$ python3 -q
>>> import numpy as np
>>> import numpy.linalg as la
>>> np.set_printoptions(suppress=True, linewidth=120)
>>> M = np.array([[2, 1, 0, 3], [0, 1, 3, 2], [0, 2, 0, 2]])
>>> M
array([[2, 1, 0, 3],
       [0, 1, 3, 2],
       [0, 2, 0, 2]])
>>> t = np.radians(180)
>>> r_ = np.eye(4)
>>> r_[0, 0] = r_[3, 3] = np.cos(t)
>>> r_[0, 3], r_[3, 0] = -np.sin(t), np.sin(t)
>>> r_.round(1) + 0
array([[-1.,  0.,  0.,  0.],
       [ 0.,  1.,  0.,  0.],
       [ 0.,  0.,  1.,  0.],
       [ 0.,  0.,  0., -1.]])
>>> M2 = M @ r_.T
>>> np.abs(M2 - M).max(axis=0)
array([4., 0., 0., 6.])
>>> np.allclose(M @ M.T, M2 @ M2.T)
True
>>> M2.round(1) + 0
array([[-2.,  1.,  0., -3.],
       [ 0.,  1.,  3., -2.],
       [ 0.,  2.,  0., -2.]])
>>> feats = np.load("w.npy")
>>> feats
array([[ 1, -1,  1, -1, -1,  1, -1,  1],
       [ 1,  1,  1,  1, -1, -1, -1, -1],
       [ 1,  1, -1, -1, -1, -1,  1,  1]])
>>> x0 = np.array([1, 0, 1, 1, 0, 2, 1, 0])
>>> feats @ np.ones(8)
array([0., 0., 0.])
>>> (feats @ x0).argmax()
np.int64(0)
>>> t3 = np.stack([feats, -2 * feats, feats[::-1]])
>>> (t3 @ feats.T).shape
(3, 3, 3)
>>> def softmax(z):
...     e = np.exp(z - z.max(axis=-1, keepdims=True))
...     return e / e.sum(axis=-1, keepdims=True)
... 
>>> np.round(softmax(feats).sum(axis=1), 1)
array([1., 1., 1.])
>>> np.round(softmax(feats[1] + 4), 1) + 0
array([0.2, 0.2, 0.2, 0.2, 0. , 0. , 0. , 0. ])
>>> att = feats @ feats.T / np.sqrt(8)
>>> np.round(softmax(att), 1)
array([[0.9, 0.1, 0.1],
       [0.1, 0.9, 0.1],
       [0.1, 0.1, 0.9]])
>>> np.round(softmax(att)[1] @ feats, 1)
array([ 1. ,  0.9,  0.9,  0.8, -1. , -0.9, -0.9, -0.8])
>>> M2 = feats / np.sqrt((feats ** 2).mean(axis=1, keepdims=True))
>>> la.matrix_rank(M2) == la.matrix_rank(feats)
np.True_
>>> feats - feats.mean(axis=1, keepdims=True)
array([[ 1., -1.,  1., -1., -1.,  1., -1.,  1.],
       [ 1.,  1.,  1.,  1., -1., -1., -1., -1.],
       [ 1.,  1., -1., -1., -1., -1.,  1.,  1.]])
>>> M2[1]
array([ 1.,  1.,  1.,  1., -1., -1., -1., -1.])
>>> np.round(la.norm(M2, axis=1), 1)
array([2.8, 2.8, 2.8])
>>> A = np.loadtxt("a.csv", delimiter=",")
>>> A
array([[ 3., 13.,  8.],
       [ 2., 12.,  4.],
       [ 0.,  5.,  0.],
       [ 0.,  5.,  0.],
       [ 0.,  0.,  0.],
       [ 0.,  5.,  0.],
       [ 1., 11.,  3.],
       [ 0.,  8.,  0.],
       [ 1., 11.,  2.],
       [ 0.,  3.,  0.],
       [ 3., 13.,  8.],
       [ 0.,  1.,  0.],
       [ 3., 13.,  8.],
       [ 0.,  4.,  0.],
       [ 0., 10.,  2.],
       [ 2., 12.,  7.],
       [ 0.,  3.,  0.],
       [ 0.,  0.,  0.]])
>>> rng = np.random.default_rng(3884)
>>> M2 = feats + rng.integers(-2, 3, (3, 2)) @ rng.integers(-2, 3, (2, 8))
>>> M2
array([[ 2,  1,  0, -1,  0,  1,  1,  3],
       [ 3,  1, -3, -1, -3, -5,  1, -1],
       [-1, -1,  2,  0, -1,  1, -2, -1]])
>>> np.abs(M2 - feats).sum(axis=1)
array([ 9, 16, 15])
>>> la.matrix_rank(M2 - feats, tol=1e-8)
np.int64(2)
>>> np.round(softmax(10 * M2[0]), 1) + 0
array([0., 0., 0., 0., 0., 0., 0., 1.])
>>> np.round(softmax(M2[0]), 1) + 0
array([0.2, 0.1, 0. , 0. , 0. , 0.1, 0.1, 0.5])
>>> np.round(softmax(M2[0] + -2), 1) + 0
array([0.2, 0.1, 0. , 0. , 0. , 0.1, 0.1, 0.5])
>>> np.round(softmax(M2).sum(axis=1), 1)
array([1., 1., 1.])
>>> att = M2 @ M2.T / np.sqrt(8)
>>> softmax(att).round(6).argmax(axis=1)
array([0, 1, 2])
>>> np.round(softmax(att), 1) + 0
array([[1., 0., 0.],
       [0., 1., 0.],
       [0., 0., 1.]])
>>> x0 = np.array([-2, 3, -3])
>>> y = A @ x0
>>> np.round(la.solve(A.T @ A, A.T @ y), 1)
array([-2.,  3., -3.])
>>> np.round(la.lstsq(A, y)[0], 1)
array([-2.,  3., -3.])
>>> y = y + 0.1 * rng.normal(size=18)
>>> y.round(1) + 0
array([ 9. , 20.1, 14.9, 15.2,  0. , 15.1, 22.1, 23.7, 25. ,  9. ,  8.9,  3.1,  8.9, 12.1, 23.9, 11. ,  9.1,  0. ])
>>> beta, *_ = la.lstsq(A, y)
>>> np.round(A.T @ (y - A @ beta), 1) + 0
array([0., 0., 0.])
>>> [round(float(la.norm(la.solve(A.T @ A + lam * np.eye(3), A.T @ y))), 2) for lam in (0, 1, 10, 100)]
[4.67, 4.57, 4.06, 2.15]
>>> beta.round(1)
array([-1.9,  3. , -3.1])
>>> beta.round()
array([-2.,  3., -3.])
>>> round(float(la.norm(y - A @ beta)), 1)
0.4
>>> Xc = A - A.mean(axis=0)
>>> U, sigma, vt = la.svd(Xc, full_matrices=False)
>>> round(float((sigma ** 2).sum() ** 2 / (sigma ** 4).sum()), 1)
1.2
>>> np.searchsorted(np.cumsum(sigma ** 2) / (sigma ** 2).sum(), 0.9) + 1
np.int64(1)
>>> np.abs(vt[0]).argmax()
np.int64(1)
>>> labels = rng.permutation(3)
>>> M2 = A[:, labels] * rng.choice([-1, 1], 3)
>>> M2
array([[-8.,  3., 13.],
       [-4.,  2., 12.],
       [-0.,  0.,  5.],
       [-0.,  0.,  5.],
       [-0.,  0.,  0.],
       [-0.,  0.,  5.],
       [-3.,  1., 11.],
       [-0.,  0.,  8.],
       [-2.,  1., 11.],
       [-0.,  0.,  3.],
       [-8.,  3., 13.],
       [-0.,  0.,  1.],
       [-8.,  3., 13.],
       [-0.,  0.,  4.],
       [-2.,  0., 10.],
       [-7.,  2., 12.],
       [-0.,  0.,  3.],
       [-0.,  0.,  0.]])
>>> U, _, vt = la.svd(A.T @ M2)
>>> np.round(la.lstsq(A, M2)[0], 1) + 0
array([[ 0.,  1.,  0.],
       [ 0.,  0.,  1.],
       [-1.,  0.,  0.]])
>>> np.round(U @ vt, 1) + 0
array([[ 0.,  1.,  0.],
       [ 0.,  0.,  1.],
       [-1.,  0.,  0.]])
>>> labels
array([2, 0, 1])
>>> data = np.array([[1, 0, 0, 0], [-6, 1, 0, 0], [-3, -1, 1, 0], [9, 9, 7, 1]])
>>> data
array([[ 1,  0,  0,  0],
       [-6,  1,  0,  0],
       [-3, -1,  1,  0],
       [ 9,  9,  7,  1]])
>>> # triangular, det is the product of the diagonal
>>> proj = np.triu(np.array([[2, 0, 1, -1], [-3, 1, -2, -1], [-1, -1, -2, 3], [-2, 1, 1, -3]]), 1) + np.eye(4)
>>> M2 = proj @ data @ la.inv(proj)
>>> np.trace(M2), np.trace(data)
(np.float64(4.0), np.int64(4))
>>> np.round(softmax(data[2]), 1) + 0
array([0. , 0.1, 0.7, 0.2])
>>> np.round(softmax(data).sum(axis=1), 1)
array([1., 1., 1., 1.])
>>> att = data @ data.T / np.sqrt(4)
>>> np.round(softmax(att + np.triu(np.full(att.shape, -np.inf), 1)), 1) + 0
array([[1., 0., 0., 0.],
       [0., 1., 0., 0.],
       [0., 1., 0., 0.],
       [0., 0., 0., 1.]])
>>> np.round(softmax(att)[2] @ data, 1) + 0
array([-5.9,  0.9,  0. ,  0. ])
